% ipython --no-banner

In [1]: import numpy as np

In [2]: np.set_printoptions(precision=2, suppress=True, linewidth=100)

In [3]: def tidy(a):
   ...:     return np.round(a, 2) + 0
   ...: 

In [4]: W0 = np.array([[2, 0, 2, 0], [0, 3, 0, 1], [0, 0, 0, 0], [0, 1, 0, 3]])

In [5]: Uu, s, VT = np.linalg.svd(W0)

In [6]: print(tidy(s))
[4.   2.83 2.   0.  ]

In [7]: other = Uu[:, :3] @ np.diag(s[:3]) @ VT[:3]

In [8]: print(tidy(np.linalg.norm(W0 - other, 2)), s[3])
0.0 0.0

In [9]: np.linalg.matrix_rank(W0, rtol=0.05)
Out[9]: np.int64(3)

In [10]: print(tidy(other))
[[2. 0. 2. 0.]
 [0. 3. 0. 1.]
 [0. 0. 0. 0.]
 [0. 1. 0. 3.]]

In [11]: Uu, s, VT = np.linalg.svd(W0)

In [12]: evecs = VT[:(s > 1e-8).sum()]

In [13]: rng = np.random.default_rng(275370)

In [14]: vec = W0[2] + -2 * W0[3] + rng.integers(2) * np.eye(4)[2]

In [15]: print(vec)
[ 0. -2.  1. -6.]

In [16]: np.allclose(evecs.T @ evecs @ vec, vec)
Out[16]: False

In [17]: tidy(evecs.T @ evecs)
Out[17]: 
array([[0.5, 0. , 0.5, 0. ],
       [0. , 1. , 0. , 0. ],
       [0.5, 0. , 0.5, 0. ],
       [0. , 0. , 0. , 1. ]])

In [18]: tidy(np.diag(evecs.T @ evecs))
Out[18]: array([0.5, 1. , 0.5, 1. ])

In [19]: f = np.array([2, 2, 6, 7, 7, 3])

In [20]: E = 3 * np.eye(6) + np.outer(f, f)

In [21]: E
Out[21]: 
array([[ 7.,  4., 12., 14., 14.,  6.],
       [ 4.,  7., 12., 14., 14.,  6.],
       [12., 12., 39., 42., 42., 18.],
       [14., 14., 42., 52., 49., 21.],
       [14., 14., 42., 49., 52., 21.],
       [ 6.,  6., 18., 21., 21., 12.]])

In [22]: # symmetric

In [23]: f, r1 = E[5], E[3]

In [24]: f @ f
Out[24]: np.float64(1422.0)

In [25]: p = (f @ r1) / (f @ f) * f

In [26]: print(tidy((r1 - p) @ f))
0.0

In [27]: np.trace(E)
Out[27]: np.float64(169.0)

In [28]: (E + E.T) / 2
Out[28]: 
array([[ 7.,  4., 12., 14., 14.,  6.],
       [ 4.,  7., 12., 14., 14.,  6.],
       [12., 12., 39., 42., 42., 18.],
       [14., 14., 42., 52., 49., 21.],
       [14., 14., 42., 49., 52., 21.],
       [ 6.,  6., 18., 21., 21., 12.]])

In [29]: np.allclose(E @ E.T, E.T @ E)
Out[29]: True

In [30]: np.allclose(E, E.T)
Out[30]: True

In [31]: tidy(np.sort(np.abs(np.linalg.eigvals(E))))
Out[31]: array([  3.,   3.,   3.,   3.,   3., 154.])

In [32]: gram = E.T @ E

In [33]: np.trace(gram), (E ** 2).sum()
Out[33]: (np.float64(23761.0), np.float64(23761.0))

In [34]: (E @ E.T).shape
Out[34]: (6, 6)

In [35]: np.diag(gram)
Out[35]: array([ 637.,  637., 5661., 7702., 7702., 1422.])

In [36]: np.linalg.matrix_rank(gram)
Out[36]: np.int64(6)

In [37]: gram
Out[37]: 
array([[ 637.,  628., 1884., 2198., 2198.,  942.],
       [ 628.,  637., 1884., 2198., 2198.,  942.],
       [1884., 1884., 5661., 6594., 6594., 2826.],
       [2198., 2198., 6594., 7702., 7693., 3297.],
       [2198., 2198., 6594., 7693., 7702., 3297.],
       [ 942.,  942., 2826., 3297., 3297., 1422.]])

In [38]: tidy(np.linalg.svd(E, compute_uv=False) ** 2)
Out[38]: array([23716.,     9.,     9.,     9.,     9.,     9.])

In [39]: L = np.linalg.cholesky(E)

In [40]: np.linalg.eigvalsh(E).min() > 0
Out[40]: np.True_

In [41]: tidy(np.prod(np.diag(L)) ** 2), tidy(np.linalg.det(E))
Out[41]: (np.float64(37422.0), np.float64(37422.0))

In [42]: tidy(E / np.sqrt(np.outer(np.diag(E), np.diag(E))))
Out[42]: 
array([[1.  , 0.57, 0.73, 0.73, 0.73, 0.65],
       [0.57, 1.  , 0.73, 0.73, 0.73, 0.65],
       [0.73, 0.73, 1.  , 0.93, 0.93, 0.83],
       [0.73, 0.73, 0.93, 1.  , 0.94, 0.84],
       [0.73, 0.73, 0.93, 0.94, 1.  , 0.84],
       [0.65, 0.65, 0.83, 0.84, 0.84, 1.  ]])

In [43]: tidy(np.diag(L) ** 2)
Out[43]: array([ 7.  ,  4.71, 12.82,  6.13,  4.53,  3.19])

In [44]: mat = np.load("mat.npy")

In [45]: mat
Out[45]: 
array([[-2,  1,  1,  3],
       [-2, -1,  0, -1],
       [ 3, -3, -1,  0],
       [ 0,  1,  3,  0],
       [ 1, -3,  1, -2]])

In [46]: f = np.array([-8, -5])

In [47]: np.convolve(mat[4], f)
Out[47]: array([-8, 19,  7, 11, 10])

In [48]: feats = np.load("a.npy")

In [49]: feats
Out[49]: 
array([[6., 5., 0., 0., 0.],
       [5., 6., 0., 0., 0.],
       [0., 0., 6., 5., 0.],
       [0., 0., 5., 6., 0.],
       [0., 0., 0., 0., 6.]])

In [50]: ev, evecs = np.linalg.eig(feats)

In [51]: tidy(np.sort(np.linalg.eigvals(feats.T)))
Out[51]: array([ 1.,  1.,  6., 11., 11.])

In [52]: print(tidy(np.sort(np.linalg.eigvals(feats @ feats))))
[  1.   1.  36. 121. 121.]

In [53]: tidy(ev)
Out[53]: array([11.,  1., 11.,  1.,  6.])

In [54]: tidy(feats @ evecs[:, 0] - ev[0] * evecs[:, 0])
Out[54]: array([0., 0., 0., 0., 0.])

In [55]: other = feats + rng.integers(-2, 3, (5, 3)) @ rng.integers(-2, 3, (3, 5))

In [56]: other
Out[56]: 
array([[ 1.,  0., -6., -2.,  4.],
       [ 4.,  1., -2.,  0., -4.],
       [-2., -4.,  4.,  5., -2.],
       [-2.,  1.,  6.,  7.,  1.],
       [-4., -2., -2.,  0.,  8.]])

In [57]: np.abs(other - feats).sum(axis=1)
Out[57]: array([22., 12., 10.,  6., 10.])

In [58]: other - feats
Out[58]: 
array([[-5., -5., -6., -2.,  4.],
       [-1., -5., -2.,  0., -4.],
       [-2., -4., -2.,  0., -2.],
       [-2.,  1.,  1.,  1.,  1.],
       [-4., -2., -2.,  0.,  2.]])

In [59]: print(feats @ feats)
[[61. 60.  0.  0.  0.]
 [60. 61.  0.  0.  0.]
 [ 0.  0. 61. 60.  0.]
 [ 0.  0. 60. 61.  0.]
 [ 0.  0.  0.  0. 36.]]

In [60]: (np.linalg.matrix_power((feats != 0) + (feats.T != 0) + np.eye(5), 5) > 0).astype(int)
Out[60]: 
array([[1, 1, 0, 0, 0],
       [1, 1, 0, 0, 0],
       [0, 0, 1, 1, 0],
       [0, 0, 1, 1, 0],
       [0, 0, 0, 0, 1]])

In [61]: tidy(np.sort(np.linalg.eigvals(feats).real))
Out[61]: array([ 1.,  1.,  6., 11., 11.])

In [62]: np.allclose(feats @ feats.T, feats.T @ feats)
Out[62]: True

In [63]: np.trace(feats)
Out[63]: np.float64(30.0)

In [64]: tidy(np.linalg.det(feats))
Out[64]: np.float64(726.0)

In [65]: J = np.loadtxt("run17.csv", delimiter=",")

In [66]: J
Out[66]: 
array([[ 0.03,  1.93,  2.08, -0.05],
       [ 0.01,  1.95,  2.  ,  0.06],
       [ 0.03,  1.94,  1.97, -0.02],
       [ 0.05,  1.95,  2.04,  0.02],
       [-0.03,  2.01,  2.03, -0.02],
       [ 0.  ,  2.05,  1.94,  0.06],
       [-0.08,  2.03,  2.06, -0.01],
       [-0.01,  2.09,  1.95,  0.02],
       [-0.01,  2.03,  1.95,  0.04],
       [ 0.1 ,  2.1 ,  1.94, -0.1 ],
       [-0.02,  2.02,  1.98,  0.  ],
       [ 2.04,  1.06, -0.12,  0.01],
       [ 2.03,  1.  , -0.02,  0.03],
       [ 1.99,  0.93,  0.04, -0.03],
       [ 1.85,  1.  ,  0.01,  0.  ],
       [ 1.96,  1.  , -0.04,  0.05],
       [ 1.97,  1.04, -0.04,  0.05],
       [ 1.97,  0.99, -0.05, -0.1 ],
       [ 2.06,  0.98,  0.07, -0.03],
       [ 2.04,  1.01, -0.01, -0.03],
       [ 2.03,  1.03, -0.03,  0.06],
       [ 1.98,  0.92,  0.01, -0.01]])

In [67]: tidy(np.linalg.norm(J, 2) / np.linalg.norm(J))
Out[67]: np.float64(0.83)

In [68]: gram = np.cov(J, rowvar=False)

In [69]: np.argwhere(np.triu(np.abs(np.corrcoef(J.T)) > 0.8, 1))
Out[69]: 
array([[0, 1],
       [0, 2],
       [1, 2]])

In [70]: tidy(gram)
Out[70]: 
array([[ 1.04, -0.53, -1.05,  0.  ],
       [-0.53,  0.27,  0.53,  0.  ],
       [-1.05,  0.53,  1.06,  0.  ],
       [ 0.  ,  0.  ,  0.  ,  0.  ]])

In [71]: tidy(np.corrcoef(J.T))
Out[71]: 
array([[ 1.  , -0.99, -1.  , -0.01],
       [-0.99,  1.  ,  0.99,  0.01],
       [-1.  ,  0.99,  1.  , -0.01],
       [-0.01,  0.01, -0.01,  1.  ]])

In [72]: np.argsort(-J.std(axis=0).round(6), kind="stable")
Out[72]: array([2, 0, 1, 3])

In [73]: tidy(J.std(axis=0))
Out[73]: array([0.99, 0.51, 1.01, 0.05])

In [74]: tidy(np.linalg.eigvalsh(gram)[::-1])
Out[74]: array([2.36, 0.  , 0.  , 0.  ])

In [75]: print(tidy(np.corrcoef(J[:, 0], J[:, 1])[0, 1]))
-0.99

In [76]: arr = np.loadtxt("data.csv", delimiter=",")

In [77]: arr
Out[77]: 
array([[-1.,  1.,  0.,  0.,  0.],
       [ 0., -1.,  1.,  0.,  0.],
       [ 0.,  0., -1.,  1.,  0.],
       [ 0.,  0.,  0., -1.,  1.],
       [ 0.,  0.,  0.,  0., -1.]])

In [78]: # triangular

In [79]: Q, R = np.linalg.qr(arr)

In [80]: Q @ R
Out[80]: 
array([[-1.,  1.,  0.,  0.,  0.],
       [ 0., -1.,  1.,  0.,  0.],
       [ 0.,  0., -1.,  1.,  0.],
       [ 0.,  0.,  0., -1.,  1.],
       [ 0.,  0.,  0.,  0., -1.]])

In [81]: np.allclose(R.T @ R, arr.T @ arr)
Out[81]: True

In [82]: np.abs(np.diag(R))
Out[82]: array([1., 1., 1., 1., 1.])

In [83]: abs(R[0, 0]), tidy(np.linalg.norm(arr[:, 0]))
Out[83]: (np.float64(1.0), np.float64(1.0))

In [84]: ev, evecs = np.linalg.eigh(E)

In [85]: tidy(evecs.T @ evecs)
Out[85]: 
array([[1., 0., 0., 0., 0., 0.],
       [0., 1., 0., 0., 0., 0.],
       [0., 0., 1., 0., 0., 0.],
       [0., 0., 0., 1., 0., 0.],
       [0., 0., 0., 0., 1., 0.],
       [0., 0., 0., 0., 0., 1.]])

In [86]: print(tidy(ev))
[  3.   3.   3.   3.   3. 154.]

In [87]: tidy(np.linalg.svd(E, compute_uv=False))
Out[87]: array([154.,   3.,   3.,   3.,   3.,   3.])

In [88]: tidy(evecs.T @ E @ evecs)
Out[88]: 
array([[  3.,   0.,   0.,   0.,   0.,   0.],
       [  0.,   3.,   0.,   0.,   0.,   0.],
       [  0.,   0.,   3.,   0.,   0.,   0.],
       [  0.,   0.,   0.,   3.,   0.,   0.],
       [  0.,   0.,   0.,   0.,   3.,   0.],
       [  0.,   0.,   0.,   0.,   0., 154.]])

In [89]: tidy(ev.sum()), np.trace(E)
Out[89]: (np.float64(169.0), np.float64(169.0))

In [90]: tidy(evecs @ np.diag(ev) @ evecs.T)
Out[90]: 
array([[ 7.,  4., 12., 14., 14.,  6.],
       [ 4.,  7., 12., 14., 14.,  6.],
       [12., 12., 39., 42., 42., 18.],
       [14., 14., 42., 52., 49., 21.],
       [14., 14., 42., 49., 52., 21.],
       [ 6.,  6., 18., 21., 21., 12.]])
